% python3 -q
>>> import numpy as np
>>> np.set_printoptions(precision=2, suppress=True, linewidth=200)
>>> E = np.array([[1, 0, 1, 0, 1, 0],
...     [0, 0, 0, 0, 0, 0],
...     [0, 0, 0, 0, 0, 0],
...     [1, 0, 1, 0, 1, 0],
...     [0, 0, 0, 0, 0, 0],
...     [0, 0, 0, 0, 0, 0]])
>>> np.round(np.linalg.norm(E, 2), 2)
np.float64(2.45)
>>> np.round(np.linalg.norm(E[2], 1), 2), round(float(np.linalg.norm(E[2], np.inf)), 2)
(np.float64(0.0), 0.0)
>>> np.linalg.norm(E, axis=0)
array([1.41, 0.  , 1.41, 0.  , 1.41, 0.  ])
>>> round(np.linalg.norm(E[2] - E[1]), 2)
np.float64(0.0)
>>> feats = np.loadtxt("dump.csv", delimiter=",")
>>> feats
array([[7., 4., 0., 0., 0.],
       [4., 0., 4., 0., 0.],
       [0., 4., 5., 4., 0.],
       [0., 0., 4., 0., 4.],
       [0., 0., 0., 4., 3.]])
>>> try:
...     np.linalg.inv(E)
... except np.linalg.LinAlgError as e:
...     print("failed:", e)
... 
failed: Singular matrix
>>> E @ np.linalg.pinv(E) @ E
array([[1., 0., 1., 0., 1., 0.],
       [0., 0., 0., 0., 0., 0.],
       [0., 0., 0., 0., 0., 0.],
       [1., 0., 1., 0., 1., 0.],
       [0., 0., 0., 0., 0., 0.],
       [0., 0., 0., 0., 0., 0.]])
>>> np.unique(E.round(6), axis=0).shape
(2, 6)
>>> evals, V = np.linalg.eigh(feats)
>>> x = np.array([0, -2, -4, -1, -4])
>>> np.round(V * np.maximum(evals, 0) @ V.T, 2) + 0
array([[ 7.35,  3.09,  0.45, -0.18,  0.  ],
       [ 3.09,  2.39,  2.69,  0.77, -0.18],
       [ 0.45,  2.69,  6.06,  2.69,  0.63],
       [-0.18,  0.77,  2.69,  2.57,  2.55],
       [ 0.  , -0.18,  0.63,  2.55,  3.85]])
>>> np.linalg.eigvalsh(feats[1:, 1:])
array([-4.66, -1.26,  4.75,  9.17])
>>> arr = np.load("data.npy")
>>> arr
array([[ 0,  2,  2],
       [ 1, -2,  1],
       [ 1,  1,  1]])
>>> rng = np.random.default_rng(24)
>>> labels = rng.permutation(3)
>>> labels
array([1, 2, 0])
>>> other = arr[labels][:, labels]
>>> np.diag(other)
array([-2,  1,  0])
>>> other
array([[-2,  1,  1],
       [ 1,  1,  1],
       [ 2,  2,  0]])
>>> X = np.loadtxt("test19.csv", delimiter=",")
>>> X
array([[-1.17, -0.6 , -1.51],
       [ 1.61, -0.6 , -1.02],
       [-0.15, -1.81,  0.83]])
>>> other = np.linalg.inv(X)
>>> np.allclose(other, X.T)
False
>>> round(np.linalg.det(X) * np.linalg.det(other), 2)
np.float64(1.0)
>>> other
array([[-0.29,  0.4 , -0.04],
       [-0.15, -0.15, -0.45],
       [-0.38, -0.25,  0.21]])
>>> np.linalg.inv(other)
array([[-1.17, -0.6 , -1.51],
       [ 1.61, -0.6 , -1.02],
       [-0.15, -1.81,  0.83]])
>>> np.round(np.linalg.slogdet(X)[0], 2)
np.float64(1.0)
>>> np.round(np.linalg.cond(X), 2)
np.float64(1.0)
>>> np.round(X @ other, 2) + 0
array([[1., 0., 0.],
       [0., 1., 0.],
       [0., 0., 1.]])
>>> np.allclose(X @ X.T, X.T @ X)
True
>>> (X - X.T) / 2
array([[ 0.  , -1.11, -0.68],
       [ 1.11,  0.  ,  0.4 ],
       [ 0.68, -0.4 ,  0.  ]])
>>> np.round(np.trace(X), 2)
np.float64(-0.94)
>>> round(np.abs(np.linalg.eigvals(X)).max(), 2)
np.float64(2.0)
>>> np.round(np.linalg.det(X), 2)
np.float64(8.0)
>>> np.sort(np.abs(np.linalg.eigvals(X)))
array([2., 2., 2.])
>>> X.inv()
Traceback (most recent call last):
  File "<python-input-40>", line 1, in <module>
    X.inv()
    ^^^^^
AttributeError: 'numpy.ndarray' object has no attribute 'inv'
>>> assert X == X.T
Traceback (most recent call last):
  File "<python-input-41>", line 1, in <module>
    assert X == X.T
           ^^^^^^^^
ValueError: The truth value of an array with more than one element is ambiguous. Use a.any() or a.all()
>>> X @ X
array([[ 0.63,  3.79,  1.12],
       [-2.71,  1.24, -2.67],
       [-2.87, -0.34,  2.76]])
>>> np.linalg.matrix_power(X, 4)
array([[-13.08,   6.72,  -6.3 ],
       [  2.58,  -7.82, -13.72],
       [ -8.84, -12.23,   5.31]])
>>> (X + X.T) / 2
array([[-1.17,  0.51, -0.83],
       [ 0.51, -0.6 , -1.42],
       [-0.83, -1.42,  0.83]])
>>> q, R = np.linalg.qr(X)
>>> R.round(2) + 0
array([[2., 0., 0.],
       [0., 2., 0.],
       [0., 0., 2.]])
>>> np.abs(np.diag(R))
array([2., 2., 2.])
>>> np.round(q.T @ q, 2) + 0
array([[1., 0., 0.],
       [0., 1., 0.],
       [0., 0., 1.]])
>>> W0 = np.load("layer18.npy")
>>> W0
array([[ 1.  ,  0.  ,  0.  ,  0.  ,  0.  ,  0.  ],
       [ 0.  ,  1.  ,  0.  ,  0.  ,  0.  ,  0.  ],
       [ 0.  ,  0.  ,  0.97,  0.  ,  0.  , -0.26],
       [ 0.  ,  0.  ,  0.  ,  1.  ,  0.  ,  0.  ],
       [ 0.  ,  0.  ,  0.  ,  0.  ,  1.  ,  0.  ],
       [ 0.  ,  0.  ,  0.26,  0.  ,  0.  ,  0.97]])
>>> # orthonormal columns
>>> other = W0 + rng.integers(-2, 3, (6, 1)) @ rng.integers(-2, 3, (1, 6))
>>> other
array([[ 1.  ,  0.  ,  0.  ,  0.  ,  0.  ,  2.  ],
       [ 0.  ,  1.  ,  0.  ,  0.  ,  0.  ,  0.  ],
       [ 0.  ,  0.  ,  0.97,  0.  ,  0.  ,  1.74],
       [ 0.  ,  0.  ,  0.  ,  1.  ,  0.  ,  0.  ],
       [ 0.  ,  0.  ,  0.  ,  0.  ,  1.  , -4.  ],
       [ 0.  ,  0.  ,  0.26,  0.  ,  0.  ,  0.97]])
>>> other - W0
array([[ 0.,  0.,  0.,  0.,  0.,  2.],
       [ 0.,  0.,  0.,  0.,  0.,  0.],
       [ 0.,  0.,  0.,  0.,  0.,  2.],
       [ 0.,  0.,  0.,  0.,  0.,  0.],
       [ 0.,  0.,  0.,  0.,  0., -4.],
       [ 0.,  0.,  0.,  0.,  0.,  0.]])
>>> np.linalg.svd(other - W0, compute_uv=False)
array([4.9, 0. , 0. , 0. , 0. , 0. ])
>>> F = np.loadtxt("out10.csv", delimiter=",")
>>> F.round(2) + 0
array([[ 0.65,  0.1 ,  0.14,  0.07, -0.43, -0.05, -0.1 ],
       [ 0.1 ,  0.97, -0.04, -0.02,  0.12,  0.  ,  0.02],
       [ 0.14, -0.04,  0.95, -0.03,  0.16,  0.05,  0.06],
       [ 0.07, -0.02, -0.03,  0.98,  0.07,  0.08,  0.07],
       [-0.43,  0.12,  0.16,  0.07,  0.42,  0.13,  0.02],
       [-0.05,  0.  ,  0.05,  0.08,  0.13,  0.38, -0.45],
       [-0.1 ,  0.02,  0.06,  0.07,  0.02, -0.45,  0.66]])
>>> # applying it twice changes nothing
>>> x = np.array([1, -4, -3, 3, 1, 5, 0])
>>> round(float((x - F @ x) @ (F @ x)), 2)
-0.0
>>> np.linalg.eigvalsh(2 * F - np.eye(7))
array([-1., -1.,  1.,  1.,  1.,  1.,  1.])
>>> F @ x
array([-0.64, -3.58, -2.24,  3.66, -0.09,  2.06, -2.39])
>>> np.trace(F)
np.float64(5.0)
